$ python -q
>>> import numpy as np
>>> import numpy.linalg as la
>>> np.set_printoptions(suppress=True, linewidth=200)
>>> rnd = lambda a: np.round(a, 1) + 0
>>> W0 = np.loadtxt("block19.csv", delimiter=",")
>>> print(rnd(W0))
[[-2.7  0.   0.8  4.2]
 [-0.9 -0.1 -4.9  0.3]
 [ 4.1  0.  -0.6  2.7]
 [ 0.  -5.   0.1  0. ]]
>>> M2 = la.inv(W0)
>>> print(np.allclose(M2, W0.T))
False
>>> print(rnd(la.inv(M2)))
[[-2.7  0.   0.8  4.2]
 [-0.9 -0.1 -4.9  0.3]
 [ 4.1  0.  -0.6  2.7]
 [ 0.  -5.   0.1  0. ]]
>>> print(rnd(la.det(W0) * la.det(M2)))
1.0
>>> print(rnd(W0 @ M2))
[[1. 0. 0. 0.]
 [0. 1. 0. 0.]
 [0. 0. 1. 0.]
 [0. 0. 0. 1.]]
>>> print((np.abs(M2) > 1e-9).astype(int))
[[1 1 1 0]
 [1 1 1 1]
 [1 1 1 1]
 [1 1 1 1]]
>>> data = np.array([[5, 2, 2, -4], [1, -1, 4, -3], [-1, 4, -5, 5]])
>>> data[2] = data[1]
>>> print(data)
[[ 5  2  2 -4]
 [ 1 -1  4 -3]
 [ 1 -1  4 -3]]
>>> # rows and columns are dependent
>>> print(np.argsort(-la.norm(data, axis=0).round(6), kind="stable")[:3])
[2 3 0]
>>> print([round(float(x), 1) for x in la.svd(data, compute_uv=False)[:3]])
[9.2, 4.3, 0.0]
>>> print(la.cond(data) > 100)
True
>>> M2 = np.array([[-1, 2], [1, -2]])
>>> Z = np.kron(M2, data)
>>> print(Z.shape)
(6, 8)
>>> print(Z)
[[ -5  -2  -2   4  10   4   4  -8]
 [ -1   1  -4   3   2  -2   8  -6]
 [ -1   1  -4   3   2  -2   8  -6]
 [  5   2   2  -4 -10  -4  -4   8]
 [  1  -1   4  -3  -2   2  -8   6]
 [  1  -1   4  -3  -2   2  -8   6]]
>>> def softmax(z):
...     e = np.exp(z - z.max(axis=-1, keepdims=True))
...     return e / e.sum(axis=-1, keepdims=True)
... 
>>> print(rnd(softmax(data).sum(axis=1)))
[1. 1. 1.]
>>> print(rnd(softmax(data[1])))
[0.  0.  0.9 0. ]
>>> print(rnd(softmax(10 * data[1])))
[0. 0. 1. 0.]
>>> att = data @ data.T / np.sqrt(4)
>>> print(softmax(att).round(6).argmax(axis=1))
[0 1 1]
>>> print(rnd(softmax(att + np.triu(np.full(att.shape, -np.inf), 1))))
[[1.  0.  0. ]
 [0.1 0.9 0. ]
 [0.1 0.5 0.5]]
>>> print(rnd(softmax(att)))
[[1.  0.  0. ]
 [0.1 0.5 0.5]
 [0.1 0.5 0.5]]
>>> M2 = np.array([[-2], [-6], [4]])
>>> arr = np.block([[np.zeros((3, 3)), M2], [M2.T, np.zeros((1, 1))]])
>>> print(arr)
[[ 0.  0.  0. -2.]
 [ 0.  0.  0. -6.]
 [ 0.  0.  0.  4.]
 [-2. -6.  4.  0.]]
>>> # rank 2
>>> print(rnd(la.eigvalsh(arr).min()))
-7.5
>>> print(np.all(la.eigvalsh(arr) > 0))
False
>>> G = arr.T @ arr
>>> print(np.diag(G))
[ 4. 36. 16. 56.]
>>> print(la.matrix_rank(G))
2
>>> print(rnd(la.svd(arr, compute_uv=False) ** 2))
[56. 56.  0.  0.]
>>> print(rnd(np.trace(la.pinv(arr) @ arr)))
2.0
>>> print(np.allclose(arr[:-1].T @ la.lstsq(arr[:-1].T, arr[-1])[0], arr[-1]))
False
>>> print(np.unique(arr.round(6), axis=0).shape)
(4, 4)
>>> J = np.load("sample5.npy")
>>> print(J)
[[ 0. -3.  2.]
 [-3.  0.  0.]
 [ 2.  0.  0.]]
>>> # symmetric, so the eigenvalues are real
>>> evals, evecs = la.eigh(J)
>>> x0 = np.array([3, 6, 2])
>>> print(rnd(la.eigvalsh(J[1:, 1:])))
[0. 0.]
>>> print(x0 @ J @ x0)
-84.0
>>> print(rnd(evecs * np.abs(evals) @ evecs.T))
[[ 3.6  0.   0. ]
 [ 0.   2.5 -1.7]
 [ 0.  -1.7  1.1]]
>>> rank = la.matrix_rank(J)
>>> print(rank)
2
>>> N = la.svd(J)[2][rank:].T
>>> print([int(la.matrix_rank(J[:, :j + 1])) for j in range(3)])
[1, 2, 2]
>>> print(rnd(N @ N.T))
[[0.  0.  0. ]
 [0.  0.3 0.5]
 [0.  0.5 0.7]]
>>> print([int(la.matrix_rank(J[:i])) for i in range(1, len(J) + 1)])
[1, 2, 2]
>>> print([int(la.matrix_rank(np.delete(J, i, axis=0))) for i in range(3)])
[1, 2, 2]
>>> print(rnd(N[:, 0] / N[np.abs(N[:, 0]).round(6).argmax(), 0]))
[0.  0.7 1. ]
>>> print(np.allclose(J @ N, 0))
True
>>> W1 = np.array([[-3, -3], [0, 3], [0, -1]])
>>> b = np.array([-1, 1])
>>> H = np.maximum(J @ W1 + b, 0)
>>> print(H)
[[ 0.  0.]
 [ 8. 10.]
 [ 0.  0.]]
>>> Z = np.array([[0, 5, 6], [3, 1, 3]])
>>> print(W1 @ Z)
[[ -9 -18 -27]
 [  9   3   9]
 [ -3  -1  -3]]
>>> print(H @ Z)
[[ 0.  0.  0.]
 [30. 50. 78.]
 [ 0.  0.  0.]]
>>> proj = np.triu(np.array([[4, 1, 5], [0, 4, 0], [5, 3, 0]]), 1) + np.eye(3)
>>> M2 = proj @ J @ la.inv(proj)
>>> print(rnd(np.poly(M2)))
[  1.   0. -13.   0.]
>>> print(np.trace(M2), np.trace(J))
0.0 0.0
>>> E = np.loadtxt("data.csv", delimiter=",")
>>> print(E)
[[2. 3. 3.]
 [2. 2. 4.]
 [2. 4. 2.]
 [2. 6. 0.]
 [2. 2. 4.]
 [2. 3. 3.]
 [2. 1. 5.]
 [2. 4. 2.]
 [2. 1. 5.]
 [2. 0. 6.]
 [2. 1. 5.]
 [2. 2. 4.]
 [2. 0. 6.]
 [2. 4. 2.]
 [2. 0. 6.]
 [2. 5. 1.]
 [2. 6. 0.]
 [2. 2. 4.]
 [2. 0. 6.]
 [2. 1. 5.]
 [2. 1. 5.]
 [2. 3. 3.]
 [2. 4. 2.]
 [2. 1. 5.]
 [2. 0. 6.]
 [2. 4. 2.]
 [2. 1. 5.]]
>>> # rank 2
>>> U, sigma, vt = la.svd(E)
>>> print(rnd(sigma))
[25.2 12.9  0. ]
>>> print(np.argmax(sigma[:-1] / (sigma[1:] + 1e-6)) + 1)
2
>>> M2 = U[:, :2] @ np.diag(sigma[:2]) @ vt[:2]
>>> print(la.matrix_rank(E, rtol=0.05))
2
>>> print(rnd(la.norm(E - M2, 2)), rnd(sigma[2]))
0.0 0.0
>>> print(la.matrix_rank(M2))
2
>>> print(la.lstsq(E[:-1].T, E[-1])[2])
2
>>> print(np.unique(E.round(6), axis=0).shape)
(7, 3)
>>> U, sigma, vt = la.svd(E)
>>> evecs = vt[:(sigma > 1e-8).sum()]
>>> rng = np.random.default_rng(868)
>>> x0 = E[19] + 4 * E[21] + rng.integers(2) * np.eye(3)[2]
>>> print(x0)
[10. 13. 17.]
>>> print(rnd(np.diag(evecs.T @ evecs)))
[0.2 0.9 0.9]
>>> print(la.matrix_rank(np.vstack([E, x0])))
2
>>> print(rnd(evecs.T @ evecs))
[[ 0.2  0.3  0.3]
 [ 0.3  0.9 -0.1]
 [ 0.3 -0.1  0.9]]
>>> print(rnd(la.norm(x0 - evecs.T @ evecs @ x0)))
0.0
>>> feats = np.load("run19.npy")
>>> print(feats)
[[ 3  3  3]
 [ 1 10 -2]
 [-1 -3  3]]
>>> M2 = arr + rng.integers(-2, 3, (4, 2)) @ rng.integers(-2, 3, (2, 4))
>>> print(M2)
[[ 0.  4. -2. -6.]
 [ 0.  2. -1. -8.]
 [ 0. -2. -2.  2.]
 [-2. -3.  1. -5.]]
>>> print(M2 - arr)
[[ 0.  4. -2. -4.]
 [ 0.  2. -1. -2.]
 [ 0. -2. -2. -2.]
 [ 0.  3. -3. -5.]]
>>> proj = np.triu(np.array([[7, 7, 0], [3, 4, 5], [5, 5, 3]]), 1) + np.eye(3)
>>> M2 = proj @ feats @ la.inv(proj)
>>> print(proj @ feats - feats @ proj)
[[  7.  49. -29.]
 [ -5. -22. -35.]
 [  0.   7.  15.]]
>>> print(np.trace(M2), np.trace(feats))
16.0 16
>>> print(rnd(np.poly(M2)))
[  1. -16.  63. -90.]
>>> print(rnd(la.det(M2)))
90.0
>>> u = np.array([5, 5, 9])
>>> print(np.array([np.convolve(row, u, "same") for row in feats]))
[[ 30  57  42]
 [ 55  49  80]
 [-20  -9 -12]]
>>> print(np.convolve(feats[1], u))
[  5  55  49  80 -18]
>>> q = feats.astype(float).copy()
>>> for j in range(3):
...     q[:, j] -= q[:, :j] @ (q[:, :j].T @ q[:, j])
...     q[:, j] /= la.norm(q[:, j])
... 
>>> print(rnd(q.T @ feats))
[[ 3.3  6.6  1.2]
 [ 0.   8.6 -3.3]
 [ 0.   0.   3.2]]
>>> z = rng.permutation(3)
>>> print(z)
[1 0 2]
>>> M2 = feats[z][:, z]
>>> print(rnd(la.det(M2)), rnd(la.det(feats[z])))
90.0 -90.0
>>> print(rnd(np.sort(np.abs(la.eigvals(M2)))))
[ 2.9  2.9 11. ]
>>> print(np.trace(M2))
16
>>> print(M2)
[[10  1 -2]
 [ 3  3  3]
 [-3 -1  3]]
>>> A = np.load("dump.npy")
>>> print(A)
[[-0.2  0.1 -0.5]
 [-2.2  1.8  1.7]
 [ 0.6 -0.3 -0.9]
 [ 0.8  0.  -0.1]
 [ 3.6 -2.7 -2.3]
 [ 1.4 -1.1 -1.6]
 [ 0.8 -0.2 -0.3]
 [ 0.3 -0.4 -0.5]
 [ 2.2 -1.3 -1. ]
 [-1.6  1.   0.9]
 [-1.8  0.4  1.1]
 [ 0.4 -0.3 -0.7]
 [-1.5  1.2  1. ]
 [-0.6  0.2  0.3]
 [-0.4 -0.4  0.4]
 [ 1.5 -1.2 -1.1]
 [-1.9  1.6  1.5]
 [-3.7  2.3  2.2]
 [ 2.1 -0.9 -1.6]
 [ 2.1 -1.  -1.6]
 [-2.5  1.2  1.4]
 [-3.1  2.   1.9]
 [-0.2 -0.3  0. ]
 [ 2.8 -2.  -1.9]
 [-0.4  0.6  0.5]
 [-0.3  0.5  0.3]]
>>> Xc = A - A.mean(axis=0)
>>> U, sigma, vt = la.svd(Xc, full_matrices=False)
>>> print(rnd(vt[0] * np.sign(vt[0, np.abs(vt[0]).argmax()])))
[ 0.7 -0.5 -0.5]
>>> print(np.abs(vt[0]).argmax())
0
>>> print(rnd(Xc.mean(axis=0)))
[0. 0. 0.]
>>> Z = A[[6, 4]].astype(float)
>>> for _ in range(6):
...     z = la.norm(A[:, None] - Z, axis=-1).argmin(axis=1)
...     Z = np.array([A[z == j].mean(axis=0) for j in range(2)])
... 
>>> print(z)
[0 0 1 1 1 1 1 1 1 0 0 1 0 0 0 1 0 0 1 1 0 0 0 1 0 0]
>>> print(rnd(Z))
[[-1.5  0.9  0.9]
 [ 1.5 -1.  -1.1]]
>>> print(np.abs(Z[1] - Z[0]).argmax())
0
>>> print(rnd(Z[1] - Z[0]))
[ 3.  -1.8 -2. ]
>>> Xc = A - A.mean(axis=0)
>>> evecs = la.svd(Xc)[2][:1]
>>> M2 = Xc - Xc @ evecs.T @ evecs
>>> print(rnd(np.diag(evecs.T @ evecs)))
[0.5 0.2 0.2]
>>> print(rnd(M2.std(axis=0)))
[0.2 0.2 0.2]
>>> print(rnd(np.cov(Xc @ evecs.T, rowvar=False)))
6.5
>>> print(la.norm(M2, axis=1).round(6).argmax())
10
>>> print(rnd((Xc @ evecs.T).std(axis=0)))
[2.5]
>>> x0 = np.array([2, 3, 1])
>>> target = A @ x0
>>> b, lr = np.zeros(3), 1 / la.norm(A, 2) ** 2
>>> for i in range(30):
...     b -= lr * A.T @ (A @ b - target)
...     if i % 10 == 0: print(i, round(la.norm(A @ b - target), 1))
... 
0 5.3
10 4.6
20 4.1
>>> print(rnd(la.cond(A)))
10.0
>>> Z = np.array([[-2, -3, 1], [2, -2, 2], [-2, 0, 0]])
>>> mat = np.repeat(Z, 17 // 3, axis=0)
>>> mat = mat + 0.3 * rng.normal(size=mat.shape)
>>> print(rnd(mat))
[[-2.3 -3.3  1.1]
 [-1.9 -3.1  0.9]
 [-2.  -3.2  1.1]
 [-1.8 -2.9  1.6]
 [-2.3 -2.9  1.3]
 [ 1.8 -2.   2.3]
 [ 2.  -2.   2.2]
 [ 2.1 -2.3  1.8]
 [ 1.8 -1.6  2.4]
 [ 2.3 -2.   1.8]
 [-2.2 -0.2  0.2]
 [-2.1 -0.2  0.1]
 [-1.8  0.2  0.1]
 [-2.1  0.1  0.2]
 [-1.5  0.1  0. ]]
>>> x0 = np.array([3, 2, -1])
>>> a = np.maximum(mat @ x0, 0)
>>> print(rnd(mat.T @ a))
[ 2.5 -2.2  2. ]
>>> print(rnd(np.maximum(mat @ x0, 0) - np.maximum(-mat @ x0, 0)))
[-14.7 -12.8 -13.6 -12.9 -14.1  -1.   -0.2  -0.2  -0.2   1.1  -7.1  -7.   -5.2  -6.3  -4.3]
>>> print(rnd(mat * (a > 1e-9)[:, None]))
[[ 0.   0.   0. ]
 [ 0.   0.   0. ]
 [ 0.   0.   0. ]
 [ 0.   0.   0. ]
 [ 0.   0.   0. ]
 [ 0.   0.   0. ]
 [ 0.   0.   0. ]
 [ 0.   0.   0. ]
 [ 0.   0.   0. ]
 [ 2.3 -2.   1.8]
 [ 0.   0.   0. ]
 [ 0.   0.   0. ]
 [ 0.   0.   0. ]
 [ 0.   0.   0. ]
 [ 0.   0.   0. ]]
>>> print(rnd(a))
[0.  0.  0.  0.  0.  0.  0.  0.  0.  1.1 0.  0.  0.  0.  0. ]
>>> M2 = mat / la.norm(mat, axis=1, keepdims=True)
>>> G = M2 @ M2.T
>>> print(rnd(la.norm(M2, axis=1)))
[1. 1. 1. 1. 1. 1. 1. 1. 1. 1. 1. 1. 1. 1. 1.]
>>> print(rnd(G[6]))
[ 0.3  0.3  0.3  0.4  0.3  1.   1.   1.   1.   1.  -0.5 -0.5 -0.6 -0.5 -0.6]
>>> print((G - 2 * np.eye(15)).round(6).argmax(axis=1))
[ 2  2  1  4  0  6  5  9  5  7 11 10 14 12 12]
>>> z = mat[:, 2] > np.median(mat[:, 2])
>>> u = mat[z].mean(axis=0) - mat[~z].mean(axis=0)
>>> print(z.astype(int))
[0 0 0 1 1 1 1 1 1 1 0 0 0 0 0]
>>> print(rnd((((mat - mat.mean(axis=0)) @ u > 0) == z).mean()))
0.9
>>> print(rnd(u))
[ 2.8 -1.   1.5]
